$ python -q
>>> import numpy as np
>>> np.set_printoptions(precision=2, suppress=True, linewidth=140, legacy="1.25")
>>> def rd(a):
...     return np.round(a, 2) + 0
... 
>>> mat = np.loadtxt("a.csv", delimiter=",")
>>> print(mat)
[[ 0.  0.  1. -2. -3.]
 [ 0.  0.  0.  1. -2.]
 [ 1.  0.  0.  0.  1.]
 [-2.  1.  0.  0.  0.]
 [-3. -2.  1.  0.  0.]]
>>> w1 = np.array([[1, -4, 3, -2, -3],
...     [-5, -1, 2, -1, 3],
...     [-1, 4, -4, 3, -1],
...     [0, -4, 2, 5, 2],
...     [4, 1, -4, -4, 0]])
>>> c = np.array([0, -5, -2, 1, 5])
>>> H = np.maximum(mat @ w1 + c, 0)
>>> print(H)
[[ 0.  4.  2.  6.  0.]
 [ 0.  0.  8. 14.  7.]
 [ 5.  0.  0.  0.  2.]
 [ 0.  2.  0.  4. 14.]
 [ 6. 13.  0. 12.  7.]]
>>> C = np.array([[-3, -1, -2], [2, 0, 2], [2, 0, -1], [0, 2, 3], [-3, 0, 0]])
>>> print(w1 @ C)
[[  4  -5 -19]
 [  8   3   3]
 [  6   7  23]
 [-10  10   5]
 [-18 -12 -14]]
>>> w, vecs = np.linalg.eigh(mat)
>>> x0 = np.array([-1, 0, 4, 2, 3])
>>> print(x0 @ mat @ x0)
42.0
>>> print(rd(vecs * np.maximum(w, 0) @ vecs.T))
[[ 1.82  0.32  0.2  -1.03 -1.45]
 [ 0.32  1.03 -0.3   0.47 -1.03]
 [ 0.2  -0.3   0.38 -0.3   0.2 ]
 [-1.03  0.47 -0.3   1.03  0.32]
 [-1.45 -1.03  0.2   0.32  1.82]]
>>> ang = np.radians(135)
>>> r_ = np.eye(5)
>>> r_[4, 4] = r_[0, 0] = np.cos(ang)
>>> r_[4, 0], r_[0, 4] = -np.sin(ang), np.sin(ang)
>>> print(rd(r_))
[[-0.71  0.    0.    0.    0.71]
 [ 0.    1.    0.    0.    0.  ]
 [ 0.    0.    1.    0.    0.  ]
 [ 0.    0.    0.    1.    0.  ]
 [-0.71  0.    0.    0.   -0.71]]
>>> B = mat @ r_.T
>>> print(rd(np.linalg.svd(mat, compute_uv=False)), rd(np.linalg.svd(B, compute_uv=False)))
[4.24 3.83 2.   1.83 0.24] [4.24 3.83 2.   1.83 0.24]
>>> print(np.allclose(mat @ mat.T, B @ B.T))
True
>>> print(rd(np.sort(np.linalg.eigvals(r_).real)))
[-0.71 -0.71  1.    1.    1.  ]
>>> w, vecs = np.linalg.eig(mat)
>>> print(rd(w))
[-4.24  3.83 -1.83  2.    0.24]
>>> print(rd(mat @ vecs[:, 0] - w[0] * vecs[:, 0]))
[0. 0. 0. 0. 0.]
>>> print(rd(np.sort(np.linalg.eigvals(mat.T))))
[-4.24 -1.83  0.24  2.    3.83]
>>> print(rd(np.sort(np.linalg.eigvals(mat @ mat))))
[ 0.06  3.34  4.   14.66 17.94]
>>> data = np.load("case13.npy")
>>> print(data)
[[1 0 0]
 [1 1 0]
 [0 2 1]]
>>> print(rd(np.sort(np.abs(np.linalg.eigvals(data)))))
[1. 1. 1.]
>>> print(rd(np.abs(np.linalg.eigvals(data)).max()))
1.0
>>> print(np.allclose(data, data.T))
False
>>> assert data == data.T
Traceback (most recent call last):
  File "<python-input-34>", line 1, in <module>
    assert data == data.T
           ^^^^^^^^^^^^^^
ValueError: The truth value of an array with more than one element is ambiguous. Use a.any() or a.all()
>>> rng = np.random.default_rng(64)
>>> B = data + rng.integers(-2, 3, (3, 2)) @ rng.integers(-2, 3, (2, 3))
>>> print(B)
[[ 5  4 -4]
 [-3 -1  0]
 [-2 -1  5]]
>>> print(rd(np.linalg.svd(B - data, compute_uv=False)))
[9.33 3.15 0.  ]
>>> P = np.triu(np.array([[3, 2, 2], [3, 1, 2], [1, 0, 3]]), 1) + np.eye(3)
>>> B = P @ data @ np.linalg.inv(P)
>>> print(rd(np.poly(B)))
[ 1. -3.  3. -1.]
>>> print(np.linalg.matrix_rank(B))
3
>>> E = np.load("out4.npy")
>>> print(E)
[[0 0 1 0 0 0 1 0 0 1]
 [0 0 0 1 0 0 0 0 1 1]
 [1 0 0 1 1 0 0 0 1 0]
 [0 1 1 0 0 1 0 1 0 0]
 [0 0 1 0 0 0 1 0 0 0]
 [0 0 0 1 0 0 0 1 1 0]
 [1 0 0 0 1 0 0 0 0 0]
 [0 0 0 1 0 1 0 0 0 1]
 [0 1 1 0 0 1 0 0 0 0]
 [1 1 0 0 0 0 0 1 0 0]]
>>> x0 = np.array([-1, -2, 1, 0, 2, 2, -2, 0, -1, 0])
>>> print(E @ np.ones(10))
[3. 3. 4. 4. 2. 3. 2. 3. 3. 3.]
>>> print(E @ np.eye(10)[7])
[0. 0. 0. 1. 0. 1. 0. 0. 0. 1.]
>>> print(np.einsum("ij,j->i", E, x0))
[-1 -1  0  1 -1 -1  1  2  1 -3]
>>> print((E @ x0).argmax())
7
>>> print(np.linalg.norm(E @ x0) <= np.linalg.norm(E, 2) * np.linalg.norm(x0) + 1e-9)
True
>>> print(E @ x0)
[-1 -1  0  1 -1 -1  1  2  1 -3]
>>> B = E / np.linalg.norm(E, axis=1, keepdims=True)
>>> gram = B @ B.T
>>> print((np.abs(gram) > 0.9).astype(int))
[[1 0 0 0 0 0 0 0 0 0]
 [0 1 0 0 0 0 0 0 0 0]
 [0 0 1 0 0 0 0 0 0 0]
 [0 0 0 1 0 0 0 0 0 0]
 [0 0 0 0 1 0 0 0 0 0]
 [0 0 0 0 0 1 0 0 0 0]
 [0 0 0 0 0 0 1 0 0 0]
 [0 0 0 0 0 0 0 1 0 0]
 [0 0 0 0 0 0 0 0 1 0]
 [0 0 0 0 0 0 0 0 0 1]]
>>> print((gram - 2 * np.eye(10)).round(6).argmax(axis=1))
[4 5 6 8 0 1 2 1 3 3]
>>> print(np.linalg.norm(E, axis=1).argmax())
2
>>> print(rd(np.linalg.norm(E) ** 2 / np.linalg.norm(E, 2) ** 2))
2.97
>>> print(rd(np.linalg.norm(E[9] - E[6])))
1.73
>>> print(rd(np.linalg.norm(E[9], 1)), rd(np.linalg.norm(E[9], np.inf)))
3.0 1.0
>>> print(rd(np.linalg.norm(E, "nuc")))
13.78
>>> Uu, sigma, VT = np.linalg.svd(E)
>>> print(rd(sigma))
[3.18 2.71 2.22 1.84 1.48 1.14 0.73 0.48 0.   0.  ]
>>> B = Uu[:, :8] @ np.diag(sigma[:8]) @ VT[:8]
>>> print(rd(np.abs(E - B).max()))
0.0
>>> print(np.linalg.matrix_rank(E, rtol=0.05))
8
>>> print(rd(np.linalg.norm(E - B) / np.linalg.norm(E)))
0.0
>>> print(np.count_nonzero(E))
30
>>> print(E.sum(axis=1))
[3 3 4 4 2 3 2 3 3 3]
>>> print(E.shape)
(10, 10)
>>> print(rd(np.linalg.svd(E, compute_uv=False)))
[3.18 2.71 2.22 1.84 1.48 1.14 0.73 0.48 0.   0.  ]
>>> print(np.diff(E, axis=0))
[[ 0  0 -1  1  0  0 -1  0  1  0]
 [ 1  0  0  0  1  0  0  0  0 -1]
 [-1  1  1 -1 -1  1  0  1 -1  0]
 [ 0 -1  0  0  0 -1  1 -1  0  0]
 [ 0  0 -1  1  0  0 -1  1  1  0]
 [ 1  0  0 -1  1  0  0 -1 -1  0]
 [-1  0  0  1 -1  1  0  0  0  1]
 [ 0  1  1 -1  0  0  0  0  0 -1]
 [ 1  0 -1  0  0 -1  0  1  0  0]]
>>> E[10]
Traceback (most recent call last):
  File "<python-input-72>", line 1, in <module>
    E[10]
    ~^^^^
IndexError: index 10 is out of bounds for axis 0 with size 10
>>> E[:, 10]
Traceback (most recent call last):
  File "<python-input-73>", line 1, in <module>
    E[:, 10]
    ~^^^^^^^
IndexError: index 10 is out of bounds for axis 1 with size 10
>>> print(E - E[0])
[[ 0  0  0  0  0  0  0  0  0  0]
 [ 0  0 -1  1  0  0 -1  0  1  0]
 [ 1  0 -1  1  1  0 -1  0  1 -1]
 [ 0  1  0  0  0  1 -1  1  0 -1]
 [ 0  0  0  0  0  0  0  0  0 -1]
 [ 0  0 -1  1  0  0 -1  1  1 -1]
 [ 1  0 -1  0  1  0 -1  0  0 -1]
 [ 0  0 -1  1  0  1 -1  0  0  0]
 [ 0  1  0  0  0  1 -1  0  0 -1]
 [ 1  1 -1  0  0  0 -1  1  0 -1]]
>>> print(E.sum(axis=0))
[3 3 4 4 2 3 2 3 3 3]
>>> K = np.loadtxt("block19.csv", delimiter=",")
>>> print(K)
[[1. 1. 2.]
 [1. 1. 2.]
 [2. 2. 4.]]
>>> Uu, sigma, VT = np.linalg.svd(K)
>>> vecs = VT[:(sigma > 1e-8).sum()]
>>> x0 = K[0] + -1 * K[1] + rng.integers(2) * np.eye(3)[1]
>>> print(x0)
[0. 0. 0.]
>>> print(np.allclose(vecs.T @ vecs @ x0, x0))
True
>>> print(rd(np.diag(vecs.T @ vecs)))
[0.17 0.17 0.67]
>>> print(rd(vecs.T @ vecs))
[[0.17 0.17 0.33]
 [0.17 0.17 0.33]
 [0.33 0.33 0.67]]
>>> x0 = np.array([1, -5, 2])
>>> h = np.maximum(K @ x0, 0)
>>> print(h)
[0. 0. 0.]
>>> print(K * (h > 1e-9)[:, None])
[[0. 0. 0.]
 [0. 0. 0.]
 [0. 0. 0.]]
>>> w, vecs = np.linalg.eigh(K)
>>> x0 = np.array([-2, -5, -6])
>>> print(rd(np.linalg.eigvalsh(K[1:, 1:])))
[0. 5.]
>>> print(rd(x0 @ K @ x0 / (x0 @ x0)), rd(w[0]), rd(w[-1]))
5.55 0.0 6.0
>>> print(rd(vecs * np.maximum(w, 0) @ vecs.T))
[[1. 1. 2.]
 [1. 1. 2.]
 [2. 2. 4.]]
>>> print(np.abs(K).sum(axis=1).max(), rd(np.abs(w).max()))
8.0 6.0
>>> M = rng.normal(size=(39, 6))
>>> M = 10 * M / np.linalg.norm(M, axis=1, keepdims=True)
>>> print(rd(M))
[[-0.02 -1.76 -2.19  1.52 -5.52 -7.7 ]
 [-4.09 -5.58  4.47 -0.35  4.91  2.81]
 [-2.51 -6.68 -3.17  4.98  3.63 -0.99]
 [ 2.3  -0.76 -4.93  7.3   1.57 -3.74]
 [-4.89  2.5   0.57  1.74  4.51  6.79]
 [ 0.11  5.4   0.97 -6.    5.7   1.2 ]
 [ 0.19  0.76 -1.1   5.11  7.63  3.72]
 [-0.81 -7.09  4.2  -3.47 -0.17  4.4 ]
 [-2.57  0.63 -2.25 -5.25  7.74 -0.71]
 [ 6.13 -0.45  2.45  1.13 -5.71  4.72]
 [ 1.42  6.84  6.31 -2.44  2.31  0.25]
 [ 9.29 -0.55  2.57 -0.87  1.65  1.82]
 [ 0.3   5.02 -2.27 -1.07 -7.92 -2.38]
 [ 5.41 -3.02  0.31 -3.73  2.4   6.47]
 [ 4.51  1.02  6.37  0.54  5.49 -2.76]
 [-1.89  9.19  0.55  2.99 -0.15  1.66]
 [-6.65 -2.95 -0.57  5.2   2.06 -3.93]
 [ 0.05  1.79 -3.01  2.06  8.49  3.39]
 [ 0.12 -2.08  1.46 -0.47  9.57 -1.32]
 [ 2.14 -2.03 -7.8  -3.65 -0.01  4.14]
 [ 5.14 -5.89 -2.79  2.63 -2.75 -4.09]
 [ 2.82  0.17 -4.38 -8.34  0.7  -1.68]
 [-1.78  3.88 -3.61  1.69  4.79  6.55]
 [ 6.39 -0.5   2.16 -4.27  1.76 -5.75]
 [ 1.32 -4.22 -4.2  -2.56  0.81 -7.45]
 [ 0.84  2.97  0.01 -5.87  5.95 -4.54]
 [ 0.15 -7.18 -6.13 -1.94  0.04  2.65]
 [ 3.56  4.22  6.05  0.48 -5.72 -0.05]
 [-1.98 -4.07 -2.56  7.11 -4.55 -1.3 ]
 [-4.33  3.17 -1.01  0.1  -2.01  8.13]
 [-3.24 -1.25 -3.83 -0.9  -4.68  7.11]
 [-3.53  4.68 -2.97  1.49  3.01  6.75]
 [-1.94 -6.61  7.09  0.62  0.73 -1.15]
 [-0.1  -4.52 -4.73  5.61  4.23 -2.79]
 [-0.35 -1.6  -3.78  5.51 -1.74  7.05]
 [-1.92 -0.12 -4.55 -4.47  3.29 -6.7 ]
 [ 1.8   7.13 -2.32  4.2  -4.49 -1.66]
 [ 7.31 -2.6  -1.13  2.38 -2.83  4.98]
 [ 2.83  8.06 -1.44  1.69  0.38  4.69]]
>>> P = M @ np.linalg.solve(M.T @ M, M.T)
>>> print(np.linalg.matrix_rank(np.eye(39) - P))
33
>>> print(rd(P @ M[:, 2]))
[-2.19  4.47 -3.17 -4.93  0.57  0.97 -1.1   4.2  -2.25  2.45  6.31  2.57 -2.27  0.31  6.37  0.55 -0.57 -3.01  1.46 -7.8  -2.79 -4.38 -3.61
  2.16 -4.2   0.01 -6.13  6.05 -2.56 -1.01 -3.83 -2.97  7.09 -4.73 -3.78 -4.55 -2.32 -1.13 -1.44]
>>> print(np.trace(P))
6.0
